>>> import numpy as np
>>> import numpy.linalg as la
>>> np.set_printoptions(precision=2, suppress=True, linewidth=100, sign=" ")
>>> def rd(a):
...     return np.round(a, 2) + 0
... 
>>> basis = np.array([[1, -3, 1], [2, -2, 3], [-2, 0, 1]])
>>> M = np.repeat(basis, 14 // 3, axis=0)
>>> rng = np.random.default_rng(22464)
>>> M = M + 0.1 * rng.normal(size=M.shape)
>>> rd(M)
array([[ 1.13, -3.06,  1.23],
       [ 1.04, -2.82,  0.96],
       [ 1.09, -2.9 ,  1.04],
       [ 1.06, -3.25,  1.14],
       [ 2.  , -2.24,  2.87],
       [ 2.14, -1.79,  3.02],
       [ 1.81, -1.95,  3.08],
       [ 2.06, -1.72,  3.04],
       [-1.96, -0.09,  0.99],
       [-1.94,  0.03,  0.83],
       [-1.94,  0.02,  1.05],
       [-1.96, -0.07,  0.94]])
>>> x0 = np.array([2, 2, 2])
>>> rhs = M @ x0
>>> coef, lr = np.zeros(3), 1 / la.norm(M, 2) ** 2
>>> for i in range(300):
...     coef -= lr * M.T @ (M @ coef - rhs)
...     if i % 50 == 0: print(i, round(la.norm(M @ coef - rhs), 2))
... 
0 9.84
50 0.05
100 0.0
150 0.0
200 0.0
250 0.0
>>> rd(coef)
array([ 2.,  2.,  2.])
>>> rd(la.cond(M))
np.float64(3.17)
>>> theta = np.radians(135)
>>> R = np.eye(3)
>>> R[2, 2] = R[0, 0] = np.cos(theta)
>>> R[2, 0], R[0, 2] = -np.sin(theta), np.sin(theta)
>>> rd(R)
array([[-0.71,  0.  ,  0.71],
       [ 0.  ,  1.  ,  0.  ],
       [-0.71,  0.  , -0.71]])
>>> out = M @ R.T
>>> np.allclose(M @ M.T, out @ out.T)
True
>>> np.allclose(la.norm(M, axis=1), la.norm(out, axis=1))
True
>>> rd(la.det(R)), rd(np.trace(R))
(np.float64(1.0), np.float64(-0.41))
>>> E = np.array([[1, 2, 0], [1, 2, 0], [-1, -1, 1], [-1, -2, -2]]) * (rng.random((4, 3)) < 0.3)
>>> E
array([[ 0,  0,  0],
       [ 1,  0,  0],
       [-1,  0,  1],
       [ 0,  0, -2]])
>>> left, sigma, Vt = la.svd(E, full_matrices=False)
>>> rd(left.T @ E @ Vt.T)
array([[ 2.3,  0. ,  0. ],
       [ 0. ,  1.3,  0. ],
       [ 0. ,  0. ,  0. ]])
>>> np.abs(left[:, 0]).round(6).argmax()
np.int64(3)
>>> out = np.array([[9, 7], [-4, -5]])
>>> basis = np.kron(out, E)
>>> basis
array([[  0,   0,   0,   0,   0,   0],
       [  9,   0,   0,   7,   0,   0],
       [ -9,   0,   9,  -7,   0,   7],
       [  0,   0, -18,   0,   0, -14],
       [  0,   0,   0,   0,   0,   0],
       [ -4,   0,   0,  -5,   0,   0],
       [  4,   0,  -4,   5,   0,  -5],
       [  0,   0,   8,   0,   0,  10]])
>>> basis.shape
(8, 6)
>>> feats = np.loadtxt("case9.csv", delimiter=",")
>>> feats
array([[ 0.49,  0.08,  0.81],
       [-0.69,  0.34, -0.91],
       [-0.62, -0.06, -0.91],
       [ 0.18, -0.17,  0.27],
       [ 0.82, -0.06,  0.98],
       [-0.74, -0.21, -0.97],
       [-0.18, -0.02, -0.36],
       [ 0.92, -0.26,  1.  ],
       [-0.17, -0.23, -0.44],
       [-0.71, -0.12, -0.96],
       [-0.48,  0.27, -0.73],
       [-0.03, -0.13, -0.13]])
>>> basis = feats[[6, 0]].astype(float)
>>> for _ in range(3):
...     lab = la.norm(feats[:, None] - basis, axis=-1).argmin(axis=1)
...     basis = np.array([feats[lab == j].mean(axis=0) for j in range(2)])
... 
>>> lab
array([ 1,  0,  0,  1,  1,  0,  0,  1,  0,  0,  0,  0])
>>> rd(basis)
array([[-0.45, -0.02, -0.68],
       [ 0.6 , -0.1 ,  0.76]])
>>> rd(basis[1] - basis[0])
array([ 1.06, -0.08,  1.44])
>>> np.bincount(lab)
array([ 8,  4])
